In [1]: import numpy as np

In [2]: import numpy.linalg as la

In [3]: np.set_printoptions(precision=2, suppress=True, linewidth=200)

In [4]: rnd = lambda a: np.round(a, 2) + 0

In [5]: W0 = np.array([[0.0, 1.1, -0.3, 0.3, -1.1, -0.1, 26.0, 0.8],
   ...:     [-0.9, -0.7, 0.4, -0.1, -0.5, 0.8, -8.0, 1.0],
   ...:     [-0.1, 0.4, 0.8, 0.3, -0.7, 0.9, 2.0, 1.4],
   ...:     [1.4, -1.4, 2.9, 1.5, -1.4, -0.8, 0.0, 0.0],
   ...:     [-0.5, -1.2, 0.8, 0.3, -1.9, -0.2, 8.0, 0.8],
   ...:     [0.6, -0.6, 0.0, 0.4, 0.0, -2.0, 28.0, 0.6],
   ...:     [0.5, -1.2, -0.6, 1.9, -0.4, -0.4, 0.0, 0.7]])

In [6]: # column 6 dominates

In [7]: U, s, VT = la.svd(W0, full_matrices=False)

In [8]: rnd(U.T @ U)
Out[8]: 
array([[1., 0., 0., 0., 0., 0., 0.],
       [0., 1., 0., 0., 0., 0., 0.],
       [0., 0., 1., 0., 0., 0., 0.],
       [0., 0., 0., 1., 0., 0., 0.],
       [0., 0., 0., 0., 1., 0., 0.],
       [0., 0., 0., 0., 0., 1., 0.],
       [0., 0., 0., 0., 0., 0., 1.]])

In [9]: rnd(VT @ VT.T)
Out[9]: 
array([[1., 0., 0., 0., 0., 0., 0.],
       [0., 1., 0., 0., 0., 0., 0.],
       [0., 0., 1., 0., 0., 0., 0.],
       [0., 0., 0., 1., 0., 0., 0.],
       [0., 0., 0., 0., 1., 0., 0.],
       [0., 0., 0., 0., 0., 1., 0.],
       [0., 0., 0., 0., 0., 0., 1.]])

In [10]: np.abs(U[:, 0]).round(6).argmax()
Out[10]: np.int64(5)

In [11]: (s > 1e-8).sum()
Out[11]: np.int64(7)

In [12]: rnd(s)
Out[12]: array([39.97,  4.76,  3.04,  2.28,  1.67,  1.09,  0.13])

In [13]: arr = np.loadtxt("case18.csv", delimiter=",")

In [14]: arr
Out[14]: 
array([[ 6.05, -0.06,  5.99,  9.  ],
       [ 6.01,  0.07,  6.  ,  8.89],
       [ 5.9 ,  0.02,  5.94,  8.99],
       [ 6.01,  0.05,  6.02,  9.12],
       [ 5.94, -0.07,  6.02,  8.89],
       [ 5.9 ,  0.  ,  5.97,  9.02],
       [ 5.92, -0.05,  6.01,  8.99],
       [ 5.98,  0.03,  5.99,  8.99],
       [ 9.03,  3.88,  2.97,  4.01],
       [ 8.98,  4.04,  3.02,  4.02],
       [ 9.  ,  4.05,  3.01,  4.03],
       [ 9.03,  4.05,  3.03,  3.97],
       [ 8.98,  4.02,  2.99,  4.02],
       [ 8.9 ,  4.04,  3.05,  3.92],
       [ 8.92,  3.98,  2.97,  4.06],
       [ 8.94,  4.05,  2.95,  3.96]])

In [15]: np.unravel_index(np.abs(arr).argmax(), arr.shape)
Out[15]: (np.int64(3), np.int64(3))

In [16]: rnd(la.svd(arr, compute_uv=False))
Out[16]: array([44.31, 15.08,  0.21,  0.17])

In [17]: rnd(np.diff(arr, axis=0))
Out[17]: 
array([[-0.04,  0.13,  0.01, -0.11],
       [-0.11, -0.05, -0.06,  0.1 ],
       [ 0.11,  0.03,  0.08,  0.13],
       [-0.07, -0.12,  0.  , -0.23],
       [-0.04,  0.07, -0.05,  0.13],
       [ 0.02, -0.05,  0.04, -0.03],
       [ 0.06,  0.08, -0.02,  0.  ],
       [ 3.05,  3.85, -3.02, -4.98],
       [-0.05,  0.16,  0.05,  0.01],
       [ 0.02,  0.01, -0.01,  0.01],
       [ 0.03,  0.  ,  0.02, -0.06],
       [-0.05, -0.03, -0.04,  0.05],
       [-0.08,  0.02,  0.06, -0.1 ],
       [ 0.02, -0.06, -0.08,  0.14],
       [ 0.02,  0.07, -0.02, -0.1 ]])
